In [1]: import numpy as np

In [2]: import numpy.linalg as la

In [3]: np.set_printoptions(suppress=True, linewidth=200)

In [4]: def rnd(a):
   ...:     return np.round(a, 4) + 0
   ...: 

In [5]: W2 = np.sign(np.array([[1, 1, 2, 2], [2, 0, 0, 1], [2, 1, 2, 1], [2, 1, 0, 0]]))

In [6]: B = (np.tril(W2, -1) + np.eye(4)) @ (np.triu(W2, 1) + np.eye(4))

In [7]: vals = np.array([1, -2, 0, -2])

In [8]: F = np.rint(B * vals @ la.inv(B)) + 0

In [9]: print(F)
[[ 4. -3. -1.  1.]
 [ 6. -5. -1.  1.]
 [ 6. -3. -1. -1.]
 [ 6. -3. -1. -1.]]

In [10]: print(rnd(la.norm(F, 2) / la.norm(F)))
0.9831

In [11]: la.cond(F) > 100
Out[11]: np.True_

In [12]: B = F / la.norm(F, axis=1, keepdims=True)

In [13]: cov = B @ B.T

In [14]: rnd(cov)
Out[14]: 
array([[1.    , 0.9941, 0.9264, 0.9264],
       [0.9941, 1.    , 0.9372, 0.9372],
       [0.9264, 0.9372, 1.    , 1.    ],
       [0.9264, 0.9372, 1.    , 1.    ]])

In [15]: rnd(np.degrees(np.arccos(np.clip(cov[1, 2], -1, 1))))
Out[15]: np.float64(20.4068)

In [16]: (cov - 2 * np.eye(4)).round(6).argmax(axis=1)
Out[16]: array([1, 0, 3, 2])

In [17]: (np.abs(cov) > 0.9).astype(int)
Out[17]: 
array([[1, 1, 1, 1],
       [1, 1, 1, 1],
       [1, 1, 1, 1],
       [1, 1, 1, 1]])

In [18]: r = la.matrix_rank(cov)

In [19]: r
Out[19]: np.int64(3)

In [20]: null = la.svd(cov)[2][r:].T

In [21]: [int(la.matrix_rank(np.delete(cov, i, axis=0))) for i in range(4)]
Out[21]: [2, 2, 3, 3]

In [22]: np.allclose(cov @ null, 0)
Out[22]: True

In [23]: [int(la.matrix_rank(cov[:, :j + 1])) for j in range(4)]
Out[23]: [1, 2, 3, 3]

In [24]: r = la.matrix_rank(F)

In [25]: print(r)
3

In [26]: null = la.svd(F)[2][r:].T

In [27]: rnd(null[:, 0] / null[np.abs(null[:, 0]).round(6).argmax(), 0])
Out[27]: array([0.5, 0.5, 1. , 0.5])

In [28]: la.matrix_rank(F.T @ F), la.matrix_rank(F @ F.T)
Out[28]: (np.int64(3), np.int64(3))

In [29]: [int(la.matrix_rank(np.delete(F, i, axis=0))) for i in range(4)]
Out[29]: [2, 2, 3, 3]

In [30]: print(np.allclose(F @ null, 0))
True

In [31]: def softmax(z):
    ...:     e = np.exp(z - z.max(axis=-1, keepdims=True))
    ...:     return e / e.sum(axis=-1, keepdims=True)
    ...: 

In [32]: rnd(softmax(F).sum(axis=1))
Out[32]: array([1., 1., 1., 1.])

In [33]: rnd(softmax(F[1] + 5))
Out[33]: array([0.9924, 0.    , 0.0009, 0.0067])

In [34]: att = F @ F.T / np.sqrt(4)

In [35]: rnd(softmax(att + np.triu(np.full(att.shape, -np.inf), 1)))
Out[35]: 
array([[1.    , 0.    , 0.    , 0.    ],
       [0.    , 1.    , 0.    , 0.    ],
       [0.0001, 0.8807, 0.1192, 0.    ],
       [0.0001, 0.7869, 0.1065, 0.1065]])

In [36]: data = np.load("x.npy")

In [37]: print(data)
[[ 10.6742   6.3411  17.4329 -60.7475  -1.7108   6.6638 -20.2513]
 [ 10.811    5.983   17.7188 -61.7957  -1.403    7.8363 -20.6739]
 [ 10.2161   5.9742  19.0851 -61.5694  -2.4453   6.0289 -21.1423]
 [ -3.1923   8.3143 -25.355    7.5072  26.3272  -4.0587 -15.2987]
 [ -4.9014   7.7128 -26.2249   7.813   26.4915  -1.4323 -15.8126]
 [ -2.971    5.9049 -27.1253   8.149   28.1208  -2.4861 -14.4597]
 [ -5.7524   8.0878 -25.1463   6.4402  27.2185  -2.3478 -15.9416]
 [ -6.0691   5.9458 -26.1516   9.1966  26.4109  -1.7755 -15.2158]
 [  9.1468   4.8928  18.2111 -62.7902  -3.4449   7.8054 -19.6922]
 [ -3.1836   7.5649 -24.7703   6.5385  26.2769  -2.3129 -15.5645]
 [ 10.4868   6.5226  18.4005 -62.5746  -1.5482   5.8712 -17.6409]
 [  9.5487   4.7     18.2738 -59.5139  -1.6588   7.183  -18.9949]
 [ -3.9552   8.5501 -26.6738   7.966   25.5019  -3.362  -17.6504]
 [ -5.2231   8.0923 -25.5487   8.2952  26.1961  -2.9307 -17.0594]
 [ 11.0102   5.8428  17.1131 -60.6729  -1.4235   6.1661 -21.7116]
 [  9.1223   5.8628  17.9222 -61.1968  -1.0283   6.4907 -19.46  ]
 [ -5.9035   7.5384 -25.4747   7.8606  25.2735  -0.5665 -14.8711]]

In [38]: W2 = data[[5, 2]].astype(float)

In [39]: for _ in range(3):
    ...:     labels = la.norm(data[:, None] - W2, axis=-1).argmin(axis=1)
    ...:     W2 = np.array([data[labels == j].mean(axis=0) for j in range(2)])
    ...: 

In [40]: labels
Out[40]: array([1, 1, 1, 0, 0, 0, 0, 0, 1, 0, 1, 1, 0, 0, 1, 1, 0])

In [41]: print(np.bincount(labels))
[9 8]

In [42]: rnd(W2[1] - W2[0])
Out[42]: array([ 14.6994,  -1.7586,  43.8498, -69.1094, -28.257 ,   9.1193,  -4.1821])

In [43]: rnd(np.abs(la.svd(data)[2][-1]))
Out[43]: array([0.2329, 0.3627, 0.5581, 0.3052, 0.3912, 0.5004, 0.078 ])

In [44]: round(np.log10(la.cond(data)))
Out[44]: 2

In [45]: la.matrix_rank(data, rtol=0.1)
Out[45]: np.int64(2)

In [46]: rnd(la.norm(data, 2) / la.norm(data))
Out[46]: np.float64(0.8544)

In [47]: Xc = data - data.mean(axis=0)

In [48]: Uu, sv, Vh = la.svd(Xc, full_matrices=False)

In [49]: print(rnd(sv ** 2 / (sv ** 2).sum()))
[0.9978 0.0009 0.0006 0.0003 0.0002 0.0001 0.0001]

In [50]: print(la.matrix_rank(Xc))
7

In [51]: np.searchsorted(np.cumsum(sv ** 2) / (sv ** 2).sum(), 0.9) + 1
Out[51]: np.int64(1)

In [52]: rnd(Vh[0] * np.sign(Vh[0, np.abs(Vh[0]).argmax()]))
Out[52]: array([-0.1662,  0.0197, -0.4959,  0.7817,  0.3196, -0.1031,  0.0473])

In [53]: rnd(np.abs(Vh[-1]))
Out[53]: array([0.2887, 0.3507, 0.6001, 0.3975, 0.2397, 0.4669, 0.0096])

In [54]: rnd(sv)
Out[54]: array([182.0021,   5.3396,   4.5998,   3.2753,   2.4948,   2.2117,   1.6846])

In [55]: d = la.norm(data[:, None] - data[None], axis=-1)

In [56]: la.matrix_rank(d ** 2)
Out[56]: np.int64(9)

In [57]: print(np.unravel_index(d.round(6).argmax(), d.shape))
(np.int64(7), np.int64(8))

In [58]: rnd(d[:5, :5])
Out[58]: 
array([[ 0.    ,  1.725 ,  2.3423, 87.2428, 87.9298],
       [ 1.725 ,  0.    ,  2.6162, 88.3126, 88.9603],
       [ 2.3423,  2.6162,  0.    , 88.8568, 89.5538],
       [87.2428, 88.3126, 88.8568,  0.    ,  3.3648],
       [87.9298, 88.9603, 89.5538,  3.3648,  0.    ]])

In [59]: arr = np.loadtxt("block12.csv", delimiter=",")

In [60]: arr
Out[60]: 
array([[  1.0697,  -1.0753,  -2.999 ],
       [ -6.9341,   6.552 ,  13.4968],
       [ -6.0837,   5.5638,  10.9309],
       [ -4.3935,   4.3634,   8.3658],
       [ -7.4598,   6.3229,  13.6098],
       [  1.8087,  -1.2305,  -2.744 ],
       [  2.8296,  -2.8269,  -5.1201],
       [  2.7004,  -2.8897,  -5.2515],
       [  4.3721,  -3.7298,  -8.1682],
       [ -7.8216,   6.7132,  13.7087],
       [ -4.5017,   4.2133,   8.0979],
       [  2.9544,  -2.0758,  -5.2589],
       [  7.1843,  -6.1224, -13.4781],
       [  7.3935,  -6.0747, -13.2522],
       [ -1.7003,   1.318 ,   3.3983],
       [ -2.5139,   2.4924,   5.3606],
       [ -7.7778,   6.4914,  13.6158],
       [ -4.5149,   4.3867,   8.5491],
       [ -0.1246,  -0.344 ,   0.2514],
       [  0.0743,   0.015 ,  -0.2241],
       [ -1.9497,   1.0344,   2.0817],
       [ -7.4165,   6.6149,  13.5785],
       [ -6.1603,   4.905 ,  10.2902],
       [  6.3017,  -5.0469, -10.7455],
       [ -7.4298,   6.0398,  13.4234],
       [  0.0042,   0.4117,  -0.1364],
       [  5.761 ,  -5.2267, -10.9051],
       [ -0.2549,   0.0823,   0.386 ],
       [ -5.7403,   4.9018,  10.5149],
       [ -3.1102,   2.3863,   5.5745],
       [ -4.829 ,   3.7913,   8.4702],
       [ -7.7552,   7.1639,  13.7456]])

In [61]: Xc = (arr - arr.mean(axis=0)) / arr.std(axis=0)

In [62]: np.argwhere(np.abs(Xc) > 2)
Out[62]: array([], shape=(0, 2), dtype=int64)

In [63]: c = la.lstsq(np.delete(Xc, 1, axis=1), Xc[:, 1])[0]

In [64]: rnd(1 - np.var(Xc[:, 1] - np.delete(Xc, 1, axis=1) @ c))
Out[64]: np.float64(0.9955)

In [65]: print(np.abs(c).argmax())
1

In [66]: E = np.load("run10.npy")

In [67]: rnd(E)
Out[67]: 
array([[ 0.3333,  0.6667,  0.6667],
       [ 0.6667,  0.3333, -0.6667],
       [ 0.6667, -0.6667,  0.3333]])

In [68]: t = np.radians(120)

In [69]: Rm = np.eye(3)

In [70]: Rm[0, 0] = Rm[1, 1] = np.cos(t)

In [71]: Rm[0, 1], Rm[1, 0] = -np.sin(t), np.sin(t)

In [72]: rnd(Rm)
Out[72]: 
array([[-0.5  , -0.866,  0.   ],
       [ 0.866, -0.5  ,  0.   ],
       [ 0.   ,  0.   ,  1.   ]])

In [73]: B = E @ Rm.T

In [74]: rnd(la.det(Rm)), rnd(np.trace(Rm))
Out[74]: (np.float64(1.0), np.float64(0.0))

In [75]: rnd(np.abs(B - E).max(axis=0))
Out[75]: array([1.2887, 1.5774, 0.    ])

In [76]: rng = np.random.default_rng(24921)

In [77]: labels = rng.permutation(3)

In [78]: labels
Out[78]: array([2, 1, 0])

In [79]: B = Rm[labels][:, labels]

In [80]: rnd(B)
Out[80]: 
array([[ 1.   ,  0.   ,  0.   ],
       [ 0.   , -0.5  ,  0.866],
       [ 0.   , -0.866, -0.5  ]])

In [81]: vals, vecs = la.eigh(E)

In [82]: vec = np.array([-2, 3, -6])

In [83]: rnd(np.abs(E).sum(axis=1).max()), np.abs(vals).max()
Out[83]: (np.float64(1.6667), np.float64(1.0))

In [84]: print(rnd(la.eigvalsh(E[1:, 1:])))
[-0.3333  1.    ]

In [85]: rnd(vec @ E @ vec)
Out[85]: np.float64(48.3333)

In [86]: rnd(vecs * np.abs(vals) @ vecs.T)
Out[86]: 
array([[1., 0., 0.],
       [0., 1., 0.],
       [0., 0., 1.]])

In [87]: rnd(vec @ E @ vec / (vec @ vec)), rnd(vals[0]), vals[-1]
Out[87]: (np.float64(0.9864), np.float64(-1.0), np.float64(1.0))

In [88]: rnd(vecs * np.maximum(vals, 0) @ vecs.T)
Out[88]: 
array([[ 0.6667,  0.3333,  0.3333],
       [ 0.3333,  0.6667, -0.3333],
       [ 0.3333, -0.3333,  0.6667]])

In [89]: B = E / np.sqrt((E ** 2).mean(axis=1, keepdims=True))

In [90]: la.matrix_rank(E - E.mean(axis=1, keepdims=True))
Out[90]: np.int64(2)

In [91]: rnd(la.norm(B, axis=1))
Out[91]: array([1.7321, 1.7321, 1.7321])

In [92]: K = np.load("out10.npy")

In [93]: print(K)
[[1 0 0 0 0 0 0]
 [3 1 0 0 0 0 0]
 [6 2 1 0 0 0 0]
 [0 2 7 1 0 0 0]
 [4 1 1 7 1 0 0]
 [3 8 1 9 7 1 0]
 [6 1 2 6 8 6 1]]

In [94]: K @ K
Out[94]: 
array([[  1,   0,   0,   0,   0,   0,   0],
       [  6,   1,   0,   0,   0,   0,   0],
       [ 18,   4,   1,   0,   0,   0,   0],
       [ 48,  18,  14,   1,   0,   0,   0],
       [ 17,  18,  51,  14,   1,   0,   0],
       [ 64,  43,  72,  67,  14,   1,   0],
       [ 77,  74,  60, 122,  58,  12,   1]])

In [95]: la.matrix_rank(K - K[0, 0] * np.eye(7))
Out[95]: np.int64(6)

In [96]: M = np.loadtxt("w.csv", delimiter=",")

In [97]: M
Out[97]: 
array([[ 1.,  0.,  2., -1.],
       [ 0.,  0.,  1.,  3.],
       [-1., -3.,  4., -1.],
       [-4., -4.,  3.,  3.],
       [-2., -1.,  1.,  3.],
       [ 0.,  0.,  0.,  0.],
       [-1., -1.,  3.,  2.],
       [ 1.,  0.,  2., -1.],
       [-4., -4.,  3.,  3.],
       [ 0.,  0.,  1.,  3.],
       [ 0.,  0.,  0.,  0.],
       [ 0.,  0.,  0.,  0.],
       [ 0.,  0.,  0.,  0.],
       [ 0.,  0.,  0.,  0.],
       [ 0.,  0.,  0.,  0.],
       [ 0.,  0.,  0.,  0.],
       [-2., -3.,  2.,  0.],
       [-2., -3.,  2.,  0.],
       [-1., -1.,  3.,  2.],
       [ 0.,  0.,  0.,  0.],
       [ 0.,  0.,  0.,  0.],
       [-2., -3.,  3.,  3.],
       [ 0.,  0.,  0.,  0.],
       [ 0.,  0.,  1.,  3.],
       [-4., -4.,  3.,  3.],
       [ 0.,  0.,  0.,  0.],
       [ 0.,  0.,  1.,  3.],
       [-2., -3.,  2.,  0.],
       [ 0.,  0.,  0.,  0.]])

In [98]: W = np.array([[-1, -1, 0, -1], [-1, -1, 3, 5], [1, 4, 0, -1], [4, -3, 3, 2]])

In [99]: c = np.array([9, 3, -7, 7])

In [100]: hid = np.maximum(M @ W + c, 0)

In [101]: print(hid)
[[ 6. 13.  0.  2.]
 [22.  0.  2. 12.]
 [13. 26.  0.  0.]
 [32. 14.  0.  0.]
 [25.  1.  0.  9.]
 [ 9.  3.  0.  7.]
 [22. 11.  0.  4.]
 [ 6. 13.  0.  2.]
 [32. 14.  0.  0.]
 [22.  0.  2. 12.]
 [ 9.  3.  0.  7.]
 [ 9.  3.  0.  7.]
 [ 9.  3.  0.  7.]
 [ 9.  3.  0.  7.]
 [ 9.  3.  0.  7.]
 [ 9.  3.  0.  7.]
 [16. 16.  0.  0.]
 [16. 16.  0.  0.]
 [22. 11.  0.  4.]
 [ 9.  3.  0.  7.]
 [ 9.  3.  0.  7.]
 [29. 11.  0.  0.]
 [ 9.  3.  0.  7.]
 [22.  0.  2. 12.]
 [32. 14.  0.  0.]
 [ 9.  3.  0.  7.]
 [22.  0.  2. 12.]
 [16. 16.  0.  0.]
 [ 9.  3.  0.  7.]]

In [102]: (hid > 0).astype(int)
Out[102]: 
array([[1, 1, 0, 1],
       [1, 0, 1, 1],
       [1, 1, 0, 0],
       [1, 1, 0, 0],
       [1, 1, 0, 1],
       [1, 1, 0, 1],
       [1, 1, 0, 1],
       [1, 1, 0, 1],
       [1, 1, 0, 0],
       [1, 0, 1, 1],
       [1, 1, 0, 1],
       [1, 1, 0, 1],
       [1, 1, 0, 1],
       [1, 1, 0, 1],
       [1, 1, 0, 1],
       [1, 1, 0, 1],
       [1, 1, 0, 0],
       [1, 1, 0, 0],
       [1, 1, 0, 1],
       [1, 1, 0, 1],
       [1, 1, 0, 1],
       [1, 1, 0, 0],
       [1, 1, 0, 1],
       [1, 0, 1, 1],
       [1, 1, 0, 0],
       [1, 1, 0, 1],
       [1, 0, 1, 1],
       [1, 1, 0, 0],
       [1, 1, 0, 1]])

In [103]: W2 = np.array([[-8, -3], [-8, 2], [1, 6], [-5, -9]])

In [104]: hid @ W2
Out[104]: 
array([[-162.,  -10.],
       [-234., -162.],
       [-312.,   13.],
       [-368.,  -68.],
       [-253., -154.],
       [-131.,  -84.],
       [-284.,  -80.],
       [-162.,  -10.],
       [-368.,  -68.],
       [-234., -162.],
       [-131.,  -84.],
       [-131.,  -84.],
       [-131.,  -84.],
       [-131.,  -84.],
       [-131.,  -84.],
       [-131.,  -84.],
       [-256.,  -16.],
       [-256.,  -16.],
       [-284.,  -80.],
       [-131.,  -84.],
       [-131.,  -84.],
       [-320.,  -65.],
       [-131.,  -84.],
       [-234., -162.],
       [-368.,  -68.],
       [-131.,  -84.],
       [-234., -162.],
       [-256.,  -16.],
       [-131.,  -84.]])

In [105]: vec = np.array([-4, -1, -2, -1])

In [106]: rhs = M @ vec

In [107]: rnd(la.lstsq(M, rhs)[0])
Out[107]: array([-4., -1., -2., -1.])

In [108]: try:
     ...:     la.solve(M, rhs)
     ...: except la.LinAlgError as e:
     ...:     print("failed:", e)
     ...: 
failed: Last 2 dimensions of the array must be square

In [109]: rnd(la.solve(M.T @ M, M.T @ rhs))
Out[109]: array([-4., -1., -2., -1.])

In [110]: rhs = rhs + 0.3 * rng.normal(size=29)

In [111]: rnd(rhs)
Out[111]: 
array([-7.2215, -4.9484, -0.1569, 11.158 ,  4.3803, -0.4476, -3.0378, -6.9832, 11.021 , -5.1259,  0.144 , -0.3649, -0.4526, -0.0603, -0.0353,  0.3229,  7.7713,  6.8808, -3.3128,  0.2273, -0.0671,
        2.2013, -0.29  , -4.9939, 10.7899,  0.2526, -5.72  ,  7.0897, -0.2416])

In [112]: c, *_ = la.lstsq(M, rhs)

In [113]: rnd(c)
Out[113]: array([-4.0223, -1.0857, -2.0816, -1.0212])

In [114]: rnd(M.T @ (rhs - M @ c))
Out[114]: array([0., 0., 0., 0.])
